$ python -q
>>> import numpy as np
>>> import numpy.linalg as la
>>> np.set_printoptions(suppress=True, linewidth=200)
>>> data = np.array([[0.99, 2.99, 1.27, -1.42, -1.68, -1.33],
...     [-0.01, -0.88, -0.21, 0.51, 1.08, -0.84],
...     [1.73, 6.0, 3.65, -2.32, -0.42, -0.85],
...     [-0.48, -1.74, -1.96, 1.46, 2.96, -3.6],
...     [1.08, 1.62, 1.37, -2.66, -2.65, 0.09],
...     [-0.54, -0.29, 0.55, -1.15, -0.72, 0.61]])
>>> data
array([[ 0.99,  2.99,  1.27, -1.42, -1.68, -1.33],
       [-0.01, -0.88, -0.21,  0.51,  1.08, -0.84],
       [ 1.73,  6.  ,  3.65, -2.32, -0.42, -0.85],
       [-0.48, -1.74, -1.96,  1.46,  2.96, -3.6 ],
       [ 1.08,  1.62,  1.37, -2.66, -2.65,  0.09],
       [-0.54, -0.29,  0.55, -1.15, -0.72,  0.61]])
>>> rng = np.random.default_rng(380588)
>>> labels = rng.permutation(6)
>>> other = data[:, labels] * rng.choice([-1, 1], 6)
>>> other
array([[ 0.99, -1.33,  1.68, -1.27,  2.99, -1.42],
       [-0.01, -0.84, -1.08,  0.21, -0.88,  0.51],
       [ 1.73, -0.85,  0.42, -3.65,  6.  , -2.32],
       [-0.48, -3.6 , -2.96,  1.96, -1.74,  1.46],
       [ 1.08,  0.09,  2.65, -1.37,  1.62, -2.66],
       [-0.54,  0.61,  0.72, -0.55, -0.29, -1.15]])
>>> left, _, VT = la.svd(data.T @ other)
>>> np.round(la.lstsq(data, other)[0], 2) + 0
array([[ 1.,  0.,  0.,  0.,  0.,  0.],
       [ 0.,  0.,  0.,  0.,  1.,  0.],
       [ 0.,  0.,  0., -1.,  0.,  0.],
       [ 0.,  0.,  0.,  0.,  0.,  1.],
       [ 0.,  0., -1.,  0.,  0.,  0.],
       [ 0.,  1.,  0.,  0.,  0.,  0.]])
>>> np.round(left @ VT, 2) + 0
array([[ 1.,  0.,  0.,  0.,  0.,  0.],
       [ 0.,  0.,  0.,  0.,  1.,  0.],
       [ 0.,  0.,  0., -1.,  0.,  0.],
       [ 0.,  0.,  0.,  0.,  0.,  1.],
       [ 0.,  0., -1.,  0.,  0.,  0.],
       [ 0.,  1.,  0.,  0.,  0.,  0.]])
>>> Q, vecs = la.qr(other[:, :4])[0], la.qr(other[:, 4:])[0]
>>> s = la.svd(Q.T @ vecs, compute_uv=False)
>>> np.round(np.degrees(np.arccos(s.clip(0, 1))), 2)
array([ 4.45, 35.56])
>>> round(float(la.norm(Q @ Q.T - vecs @ vecs.T, 2)), 2)
1.0
>>> (s > 0.9).sum()
np.int64(1)
>>> np.allclose(data, data.T)
False
>>> round(la.det(data), 2)
np.float64(30.4)
>>> x = np.array([-4, -7, 7, 5, -8, 4])
>>> a = np.maximum(data @ x, 0)
>>> np.round(data.T @ a, 2)
array([ -3.3 ,   0.51,   8.77, -17.89, -13.36,   6.6 ])
>>> F = np.load("x.npy")
>>> F
array([[ 0.,  0., -2.,  2.,  2.,  1.],
       [ 0.,  0.,  1.,  0.,  1.,  2.],
       [-2.,  1.,  0.,  0.,  0.,  0.],
       [ 2.,  0.,  0.,  0.,  0.,  0.],
       [ 2.,  1.,  0.,  0.,  0.,  0.],
       [ 1.,  2.,  0.,  0.,  0.,  0.]])
>>> w, vecs = la.eigh(F)
>>> x = np.array([0, 0, -1, 1, 0, -2])
>>> x @ F @ x / (x @ x), np.round(w[0], 2), round(float(w[-1]), 2)
(np.float64(0.0), np.float64(-3.68), 3.68)
>>> np.round(la.eigvalsh(F[1:, 1:]), 2)
array([-2.45,  0.  ,  0.  ,  0.  ,  2.45])
>>> np.round(vecs * np.maximum(w, 0) @ vecs.T, 2) + 0
array([[ 1.8 ,  0.17, -1.  ,  1.  ,  1.  ,  0.5 ],
       [ 0.17,  1.21,  0.5 ,  0.  ,  0.5 ,  1.  ],
       [-1.  ,  0.5 ,  0.85, -0.6 , -0.36,  0.19],
       [ 1.  ,  0.  , -0.6 ,  0.56,  0.53,  0.2 ],
       [ 1.  ,  0.5 , -0.36,  0.53,  0.7 ,  0.6 ],
       [ 0.5 ,  1.  ,  0.19,  0.2 ,  0.6 ,  0.9 ]])
>>> mat = np.load("run2.npy")
>>> mat
array([[-1, -3,  1, -1, -1, -1, -1, -3,  0],
       [-2, -2, -3,  1,  2,  3,  0, -1,  1],
       [ 2,  0,  0,  2, -1, -3, -3, -1, -2],
       [ 0, -2, -3, -2, -3, -3,  3, -1, -2],
       [ 2, -1,  2, -1,  3,  2,  3,  0,  0],
       [-2,  2,  2, -3,  0, -2,  0,  1,  0],
       [-1,  2,  1,  3, -3,  1,  2,  2,  3],
       [ 2, -3,  1,  0, -2, -3,  3, -1,  0]])
>>> round(float(la.norm(F, 2) / la.norm(F)), 2)
0.6
>>> np.argsort(-la.norm(F, axis=0).round(6), kind="stable")[:3]
array([0, 1, 2])
>>> [round(float(x), 2) for x in la.svd(F, compute_uv=False)[:3]]
[3.68, 3.68, 2.34]
>>> x = np.array([-2, 2, 2, -2, 1, 2, 1, -1, 0])
>>> (mat @ x).argmax()
np.int64(5)
>>> mat @ np.ones(9)
array([-10.,  -1.,  -6., -13.,  10.,  -2.,  10.,  -3.])
>>> mat @ (2 * x)
array([ -2,   2, -34, -22,  20,  26,   2, -24])
>>> np.sign((mat @ x).round(6))
array([-1,  1, -1, -1,  1,  1,  1, -1])
>>> np.einsum("ij,j->i", mat, x)
array([ -1,   1, -17, -11,  10,  13,   1, -12])
>>> mat @ x
array([ -1,   1, -17, -11,  10,  13,   1, -12])
>>> mat[0] @ mat[4]
np.int64(-4)
>>> np.round(la.norm(mat[0] - mat[4]), 2)
np.float64(8.0)
>>> np.round(la.norm(mat, axis=0), 2)
array([4.69, 5.92, 5.39, 5.39, 6.08, 6.78, 6.4 , 4.24, 4.24])
>>> round(la.norm(mat) ** 2 / la.norm(mat, 2) ** 2, 2)
np.float64(3.18)
>>> f = np.array([4, -1, 0])
>>> np.cross(mat[0, :3], mat[6, :3])
array([-5,  0, -5])
>>> left, s, VT = la.svd(mat, full_matrices=False)
>>> (s > 1e-8).sum()
np.int64(8)
>>> np.round(left.T @ mat @ VT.T, 2) + 0
array([[9.3 , 0.  , 0.  , 0.  , 0.  , 0.  , 0.  , 0.  ],
       [0.  , 7.28, 0.  , 0.  , 0.  , 0.  , 0.  , 0.  ],
       [0.  , 0.  , 6.89, 0.  , 0.  , 0.  , 0.  , 0.  ],
       [0.  , 0.  , 0.  , 6.21, 0.  , 0.  , 0.  , 0.  ],
       [0.  , 0.  , 0.  , 0.  , 5.44, 0.  , 0.  , 0.  ],
       [0.  , 0.  , 0.  , 0.  , 0.  , 4.22, 0.  , 0.  ],
       [0.  , 0.  , 0.  , 0.  , 0.  , 0.  , 1.27, 0.  ],
       [0.  , 0.  , 0.  , 0.  , 0.  , 0.  , 0.  , 0.65]])
>>> left.shape, s.shape, VT.shape
((8, 8), (8,), (8, 9))
>>> np.round(np.sqrt((s ** 2).sum()), 2), round(float(la.norm(mat)), 2)
(np.float64(16.58), 16.58)
>>> np.round(VT @ VT.T, 2) + 0
array([[1., 0., 0., 0., 0., 0., 0., 0.],
       [0., 1., 0., 0., 0., 0., 0., 0.],
       [0., 0., 1., 0., 0., 0., 0., 0.],
       [0., 0., 0., 1., 0., 0., 0., 0.],
       [0., 0., 0., 0., 1., 0., 0., 0.],
       [0., 0., 0., 0., 0., 1., 0., 0.],
       [0., 0., 0., 0., 0., 0., 1., 0.],
       [0., 0., 0., 0., 0., 0., 0., 1.]])
>>> np.abs(left[:, 0]).round(6).argmax()
np.int64(3)
>>> np.round(np.cumsum(s ** 2) / np.sum(s ** 2), 2)
array([0.31, 0.51, 0.68, 0.82, 0.93, 0.99, 1.  , 1.  ])
>>> np.round(np.abs(VT[0]), 2)
array([0.19, 0.38, 0.08, 0.21, 0.4 , 0.65, 0.15, 0.27, 0.3 ])
>>> np.round(s / s[0], 2)
array([1.  , 0.78, 0.74, 0.67, 0.59, 0.45, 0.14, 0.07])
>>> E = np.array([[0, 4, -2], [0, 0, -4], [0, 0, 0]])
>>> E
array([[ 0,  4, -2],
       [ 0,  0, -4],
       [ 0,  0,  0]])
>>> np.einsum("ij,ji->", E, E)
np.int64(0)
>>> np.round(la.det(E.T), 2)
np.float64(0.0)
>>> np.round(la.eigvals(E), 2)
array([0., 0., 0.])
>>> np.poly(E)
array([1., 0., 0., 0.])
>>> round(la.det(2 * E), 2), round(float(la.det(E)), 2)
(np.float64(0.0), 0.0)
>>> np.round(la.det(E[::-1]), 2)
np.float64(0.0)
>>> np.einsum("ii->", E)
np.int64(0)
>>> W = np.array([[-1, -1, -4, 7], [-2, 4, 8, 1], [-8, 7, -1, -3]])
>>> coef = np.array([3, 0, 0, -2])
>>> act = np.maximum(E @ W + coef, 0)
>>> np.round((act > 0).mean(axis=0), 2)
array([1.  , 0.33, 0.67, 0.67])
>>> la.matrix_rank(act)
np.int64(3)
>>> Z = np.array([[-4, -3, 4], [-3, 1, 0], [-4, 9, -5], [9, 1, -4]])
>>> act @ Z
array([[-114,  283, -158],
       [ -66,  -59,   80],
       [ -12,   -9,   12]])
>>> W @ Z
array([[ 86, -27, -12],
       [-27,  83, -52],
       [-12,  19, -15]])
>>> np.round(np.sort(la.eigvals(E)), 2)
array([0., 0., 0.])
>>> [round(float(x), 2) for x in la.svd(E, compute_uv=False)[:3]]
[5.12, 3.12, 0.0]
>>> np.argsort(-la.norm(E, axis=0).round(6), kind="stable")[:3]
array([2, 1, 0])
>>> la.matrix_rank(E, rtol=0.1)
np.int64(2)
>>> round(float(la.norm(E, 2) / la.norm(E)), 2)
0.85
>>> la.cond(E) > 100
np.True_
>>> np.unique(E.round(6), axis=0).shape
(3, 3)
>>> J = np.loadtxt("mat.csv", delimiter=",")
>>> J.round(2)
array([[-0.32,  0.07,  0.24,  0.31,  0.34,  0.53, -0.53, -0.21, -0.13],
       [-0.52, -0.24,  0.25,  0.16, -0.11, -0.08,  0.55, -0.25, -0.44],
       [ 0.19, -0.46, -0.42,  0.24, -0.02, -0.35, -0.38, -0.38, -0.31],
       [-0.13,  0.39,  0.1 , -0.61,  0.3 , -0.39, -0.19, -0.25, -0.32],
       [-0.58, -0.02, -0.51,  0.03,  0.19, -0.14, -0.1 ,  0.58, -0.06],
       [ 0.16, -0.35,  0.52,  0.16,  0.52, -0.4 , -0.03,  0.34,  0.08],
       [-0.32, -0.32,  0.34, -0.28, -0.58, -0.13, -0.44,  0.09,  0.2 ],
       [ 0.06,  0.56,  0.18,  0.53, -0.35, -0.34, -0.16,  0.2 , -0.26],
       [-0.32,  0.17, -0.07,  0.25,  0.12, -0.35,  0.06, -0.44,  0.68]])
>>> labels = rng.permutation(9)
>>> labels
array([4, 3, 0, 1, 6, 2, 5, 7, 8])
>>> other = J[labels][:, labels]
>>> np.round(np.diag(other), 2)
array([ 0.19, -0.61, -0.32, -0.24, -0.44, -0.42, -0.4 ,  0.2 ,  0.68])
>>> np.allclose(other, J)
False
>>> round(float(np.trace(other)), 2)
-1.37
>>> left, s, VT = la.svd(E)
>>> s.round(2)
array([5.12, 3.12, 0.  ])
>>> other = left[:, :2] @ np.diag(s[:2]) @ VT[:2]
>>> la.matrix_rank(other)
np.int64(2)
>>> round(float(np.abs(E - other).max()), 2)
0.0
>>> round(la.norm(E - other) / la.norm(E), 2)
np.float64(0.0)
>>> other = np.array([[1, -2, 0],
...     [-3, -3, 3],
...     [3, 1, 3],
...     [-3, 2, 2],
...     [1, -1, -2],
...     [-3, 1, -1]])
>>> np.round(np.einsum("ij,ij->i", data, data), 2)
array([18.14,  2.95, 58.6 , 30.95, 19.77,  2.89])
>>> left, s, VT = la.svd(J, full_matrices=False)
>>> round(float(np.sqrt((s ** 2).sum())), 2), round(la.norm(J), 2)
(3.0, np.float64(3.0))
>>> np.round(left.T @ J @ VT.T, 2) + 0
array([[1., 0., 0., 0., 0., 0., 0., 0., 0.],
       [0., 1., 0., 0., 0., 0., 0., 0., 0.],
       [0., 0., 1., 0., 0., 0., 0., 0., 0.],
       [0., 0., 0., 1., 0., 0., 0., 0., 0.],
       [0., 0., 0., 0., 1., 0., 0., 0., 0.],
       [0., 0., 0., 0., 0., 1., 0., 0., 0.],
       [0., 0., 0., 0., 0., 0., 1., 0., 0.],
       [0., 0., 0., 0., 0., 0., 0., 1., 0.],
       [0., 0., 0., 0., 0., 0., 0., 0., 1.]])
>>> np.round(VT @ VT.T, 2) + 0
array([[1., 0., 0., 0., 0., 0., 0., 0., 0.],
       [0., 1., 0., 0., 0., 0., 0., 0., 0.],
       [0., 0., 1., 0., 0., 0., 0., 0., 0.],
       [0., 0., 0., 1., 0., 0., 0., 0., 0.],
       [0., 0., 0., 0., 1., 0., 0., 0., 0.],
       [0., 0., 0., 0., 0., 1., 0., 0., 0.],
       [0., 0., 0., 0., 0., 0., 1., 0., 0.],
       [0., 0., 0., 0., 0., 0., 0., 1., 0.],
       [0., 0., 0., 0., 0., 0., 0., 0., 1.]])
